$ python3 -q
>>> import numpy as np
>>> from numpy import linalg as LA
>>> np.set_printoptions(suppress=True, linewidth=140)
>>> tidy = lambda a: np.round(a, 3) + 0
>>> M = np.load("w.npy")
>>> print(M)
[[ 4 -4  6  4  6  2]
 [-4  4 -6 -4 -6 -2]
 [ 6 -6  9  6  9  3]
 [ 4 -4  6  4  6  2]
 [ 6 -6  9  6  9  3]
 [ 2 -2  3  2  3  1]]
>>> # null space of dimension 5
>>> left, s, vt = LA.svd(M)
>>> print(np.argmax(s[:-1] / (s[1:] + 1e-6)) + 1)
1
>>> out = left[:, :1] @ np.diag(s[:1]) @ vt[:1]
>>> print(LA.matrix_rank(M, rtol=0.05))
1
>>> print(tidy(LA.norm(M - out) / LA.norm(M)))
0.0
>>> print(tidy(out))
[[ 4. -4.  6.  4.  6.  2.]
 [-4.  4. -6. -4. -6. -2.]
 [ 6. -6.  9.  6.  9.  3.]
 [ 4. -4.  6.  4.  6.  2.]
 [ 6. -6.  9.  6.  9.  3.]
 [ 2. -2.  3.  2.  3.  1.]]
>>> left, s, vt = LA.svd(M, full_matrices=False)
>>> print(np.allclose(left * s @ vt, M))
True
>>> print(tidy(vt @ vt.T))
[[1. 0. 0. 0. 0. 0.]
 [0. 1. 0. 0. 0. 0.]
 [0. 0. 1. 0. 0. 0.]
 [0. 0. 0. 1. 0. 0.]
 [0. 0. 0. 0. 1. 0.]
 [0. 0. 0. 0. 0. 1.]]
>>> print(tidy(left.T @ M @ vt.T))
[[31.  0.  0.  0.  0.  0.]
 [ 0.  0.  0.  0.  0.  0.]
 [ 0.  0.  0.  0.  0.  0.]
 [ 0.  0.  0.  0.  0.  0.]
 [ 0.  0.  0.  0.  0.  0.]
 [ 0.  0.  0.  0.  0.  0.]]
>>> print(left.shape, s.shape, vt.shape)
(6, 6) (6,) (6, 6)
>>> print((s > 1e-8).sum())
1
>>> print(np.abs(left[:, 0]).round(6).argmax())
2
>>> print(tidy(np.abs(vt[0])))
[0.359 0.359 0.539 0.359 0.539 0.18 ]
>>> J = np.load("test7.npy")
>>> print(tidy(J))
[[ -6.84    0.871   8.987   5.132  15.664]
 [ 16.334   2.524  -5.351   1.554  -9.787]
 [  8.414  -0.409  -8.738  -4.327 -15.296]
 [ -1.201   2.341   9.235   7.464  15.877]
 [ 16.739   4.91    2.65    8.564   3.913]
 [ -9.172  -4.366  -7.317  -9.72  -12.199]
 [ -7.039  -4.029  -7.987  -9.493 -13.428]
 [ -2.518   2.021   9.259   6.99   15.968]
 [ -9.084   0.204   8.604   3.96   15.091]
 [ 18.376   4.328  -0.808   6.215  -2.076]
 [  0.096   2.642   9.165   7.892  15.708]
 [ -0.083  -2.639  -9.166  -7.888 -15.71 ]
 [-17.8    -4.728  -1.092  -7.627  -1.202]
 [ 16.666   4.916   2.734   8.609   4.06 ]
 [-17.215  -3.007   4.427  -2.677   8.236]]
>>> # looks like rank 2
>>> print(np.abs(np.diag(LA.qr(J)[1])) > 1e-9)
[ True  True False False False]
>>> print(LA.lstsq(J[:-1].T, J[-1])[2])
2
>>> print(tidy(J @ LA.pinv(J) @ J))
[[ -6.84    0.871   8.987   5.132  15.664]
 [ 16.334   2.524  -5.351   1.554  -9.787]
 [  8.414  -0.409  -8.738  -4.327 -15.296]
 [ -1.201   2.341   9.235   7.464  15.877]
 [ 16.739   4.91    2.65    8.564   3.913]
 [ -9.172  -4.366  -7.317  -9.72  -12.199]
 [ -7.039  -4.029  -7.987  -9.493 -13.428]
 [ -2.518   2.021   9.259   6.99   15.968]
 [ -9.084   0.204   8.604   3.96   15.091]
 [ 18.376   4.328  -0.808   6.215  -2.076]
 [  0.096   2.642   9.165   7.892  15.708]
 [ -0.083  -2.639  -9.166  -7.888 -15.71 ]
 [-17.8    -4.728  -1.092  -7.627  -1.202]
 [ 16.666   4.916   2.734   8.609   4.06 ]
 [-17.215  -3.007   4.427  -2.677   8.236]]
>>> vec = np.array([-2, 1, -2, 2, 0])
>>> print((J @ vec).argmax())
12
>>> arr = np.loadtxt("data.csv", delimiter=",")
>>> print(arr)
[[6. 1. 1. 1. 1. 1. 1. 1. 1. 1. 1.]
 [1. 6. 1. 1. 1. 1. 1. 1. 1. 1. 1.]
 [1. 1. 6. 1. 1. 1. 1. 1. 1. 1. 1.]
 [1. 1. 1. 6. 1. 1. 1. 1. 1. 1. 1.]
 [1. 1. 1. 1. 6. 1. 1. 1. 1. 1. 1.]
 [1. 1. 1. 1. 1. 6. 1. 1. 1. 1. 1.]
 [1. 1. 1. 1. 1. 1. 6. 1. 1. 1. 1.]
 [1. 1. 1. 1. 1. 1. 1. 6. 1. 1. 1.]
 [1. 1. 1. 1. 1. 1. 1. 1. 6. 1. 1.]
 [1. 1. 1. 1. 1. 1. 1. 1. 1. 6. 1.]
 [1. 1. 1. 1. 1. 1. 1. 1. 1. 1. 6.]]
>>> print(arr @ arr)
[[46. 21. 21. 21. 21. 21. 21. 21. 21. 21. 21.]
 [21. 46. 21. 21. 21. 21. 21. 21. 21. 21. 21.]
 [21. 21. 46. 21. 21. 21. 21. 21. 21. 21. 21.]
 [21. 21. 21. 46. 21. 21. 21. 21. 21. 21. 21.]
 [21. 21. 21. 21. 46. 21. 21. 21. 21. 21. 21.]
 [21. 21. 21. 21. 21. 46. 21. 21. 21. 21. 21.]
 [21. 21. 21. 21. 21. 21. 46. 21. 21. 21. 21.]
 [21. 21. 21. 21. 21. 21. 21. 46. 21. 21. 21.]
 [21. 21. 21. 21. 21. 21. 21. 21. 46. 21. 21.]
 [21. 21. 21. 21. 21. 21. 21. 21. 21. 46. 21.]
 [21. 21. 21. 21. 21. 21. 21. 21. 21. 21. 46.]]
>>> print(np.allclose(arr, arr.T))
True
